>>> import numpy as np
>>> np.set_printoptions(precision=2, suppress=True, linewidth=120)
>>> m1 = np.load("dump.npy")
>>> m1
array([[ 6,  0, 10,  2,  7],
       [ 0,  0,  0,  0,  0],
       [ 3,  0,  9,  6,  3],
       [ 9,  3, 10,  3,  8],
       [ 6,  3,  9,  7,  4],
       [ 0,  0,  0,  0,  0],
       [ 0,  0,  0,  0,  0],
       [ 5,  3,  8,  6,  3],
       [ 0,  0,  0,  0,  0],
       [ 0,  0,  0,  0,  0],
       [ 8,  6,  8,  7,  4],
       [ 0,  0,  0,  0,  0],
       [ 4,  3,  7,  8,  2]])
>>> # row 5 repeats row 1
>>> cent = m1[[4, 10]].astype(float)
>>> for _ in range(3):
...     lab = np.linalg.norm(m1[:, None] - cent, axis=-1).argmin(axis=1)
...     cent = np.array([m1[lab == j].mean(axis=0) for j in range(2)])
... 
>>> lab
array([1, 0, 1, 1, 1, 0, 0, 1, 0, 0, 1, 0, 1])
>>> np.bincount(lab)
array([6, 7])
>>> cent
array([[0.  , 0.  , 0.  , 0.  , 0.  ],
       [5.86, 2.57, 8.71, 5.57, 4.43]])
>>> cent[1] - cent[0]
array([5.86, 2.57, 8.71, 5.57, 4.43])
>>> cen = m1 - m1.mean(axis=0)
>>> U, s, Vh = np.linalg.svd(cen, full_matrices=False)
>>> np.abs(Vh[-1])
array([0.69, 0.53, 0.1 , 0.04, 0.48])
>>> np.round((s ** 2).sum() ** 2 / (s ** 4).sum(), 2)
np.float64(1.37)
>>> (np.sign(U[:, 0]) == np.sign(U[0, 0])).astype(int)
array([1, 0, 1, 1, 1, 0, 0, 1, 0, 0, 1, 0, 1])
>>> s
array([23.66,  8.34,  5.56,  0.7 ,  0.17])
>>> np.searchsorted(np.cumsum(s ** 2) / (s ** 2).sum(), 0.9) + 1
np.int64(2)
>>> rng = np.random.default_rng(856174)
>>> lab = rng.permutation(5)
>>> A2 = m1[:, lab] * rng.choice([-1, 1], 5)
>>> A2
array([[  2,   7,  -6, -10,   0],
       [  0,   0,   0,   0,   0],
       [  6,   3,  -3,  -9,   0],
       [  3,   8,  -9, -10,  -3],
       [  7,   4,  -6,  -9,  -3],
       [  0,   0,   0,   0,   0],
       [  0,   0,   0,   0,   0],
       [  6,   3,  -5,  -8,  -3],
       [  0,   0,   0,   0,   0],
       [  0,   0,   0,   0,   0],
       [  7,   4,  -8,  -8,  -6],
       [  0,   0,   0,   0,   0],
       [  8,   2,  -4,  -7,  -3]])
>>> U, _, Vh = np.linalg.svd(m1.T @ A2)
>>> lab
array([3, 4, 0, 2, 1])
>>> np.round(U @ Vh, 2) + 0
array([[ 0.,  0., -1.,  0.,  0.],
       [ 0.,  0.,  0.,  0., -1.],
       [ 0.,  0.,  0., -1.,  0.],
       [ 1.,  0.,  0.,  0.,  0.],
       [ 0.,  1.,  0.,  0.,  0.]])
>>> x = np.array([-4, 8, -7, 1, -7])
>>> target = m1 @ x
>>> target
array([-141,    0,  -90, -135,  -84,    0,    0,  -67,    0,    0,  -61,    0,  -47])
>>> np.linalg.solve(m1.T @ m1, m1.T @ target)
array([-4.,  8., -7.,  1., -7.])
>>> target = target + 0.05 * rng.normal(size=13)
>>> target
array([-141.05,    0.04,  -89.97, -135.07,  -84.01,    0.08,    0.02,  -66.96,   -0.04,   -0.03,  -61.08,   -0.01,
        -46.91])
>>> coef, *_ = np.linalg.lstsq(m1, target)
>>> round(np.linalg.norm(target - m1 @ coef), 2)
np.float64(0.12)
>>> coef
array([-4.21,  8.14, -6.99,  1.02, -6.84])
>>> A = np.load("case3.npy")
>>> A
array([[ 0.41, -0.77, -0.25,  0.54, -0.16],
       [-0.08,  0.45, -0.15, -0.71, -0.14],
       [-0.9 ,  1.76,  0.42, -1.62, -0.02],
       [-0.08,  0.45, -0.12, -0.71, -0.08]])
>>> r0 = np.array([2, 1])
>>> np.polyval(r0, A[2])
array([-0.8 ,  4.52,  1.84, -2.24,  0.96])
>>> np.cross(A[2, :3], A[0, :3])
array([-0.12, -0.05, -0.03])
>>> x = np.array([3, 4, 5, 3, 1])
>>> h1 = np.maximum(A @ x, 0)
>>> np.maximum(A @ x, 0) - np.maximum(-A @ x, 0)
array([-1.64, -1.46,  1.56, -1.25])
>>> np.tanh(A @ x)
array([-0.93, -0.9 ,  0.92, -0.85])
>>> A * (h1 > 1e-9)[:, None]
array([[ 0.  , -0.  , -0.  ,  0.  , -0.  ],
       [-0.  ,  0.  , -0.  , -0.  , -0.  ],
       [-0.9 ,  1.76,  0.42, -1.62, -0.02],
       [-0.  ,  0.  , -0.  , -0.  , -0.  ]])
>>> t = np.radians(135)
>>> r_ = np.eye(5)
>>> r_[0, 0] = r_[4, 4] = np.cos(t)
>>> r_[0, 4], r_[4, 0] = -np.sin(t), np.sin(t)
>>> r_
array([[-0.71,  0.  ,  0.  ,  0.  , -0.71],
       [ 0.  ,  1.  ,  0.  ,  0.  ,  0.  ],
       [ 0.  ,  0.  ,  1.  ,  0.  ,  0.  ],
       [ 0.  ,  0.  ,  0.  ,  1.  ,  0.  ],
       [ 0.71,  0.  ,  0.  ,  0.  , -0.71]])
>>> A2 = A @ r_.T
>>> A2.round(2) + 0
array([[-0.18, -0.77, -0.25,  0.54,  0.4 ],
       [ 0.16,  0.45, -0.15, -0.71,  0.04],
       [ 0.65,  1.76,  0.42, -1.62, -0.62],
       [ 0.11,  0.45, -0.12, -0.71,  0.  ]])
>>> np.round(np.linalg.det(r_), 2), round(float(np.trace(r_)), 2)
(np.float64(1.0), 1.59)
>>> np.linalg.svd(A, compute_uv=False), np.linalg.svd(A2, compute_uv=False)
(array([2.99, 0.6 , 0.12, 0.02]), array([2.99, 0.6 , 0.12, 0.02]))
>>> np.allclose(A @ A.T, A2 @ A2.T)
True
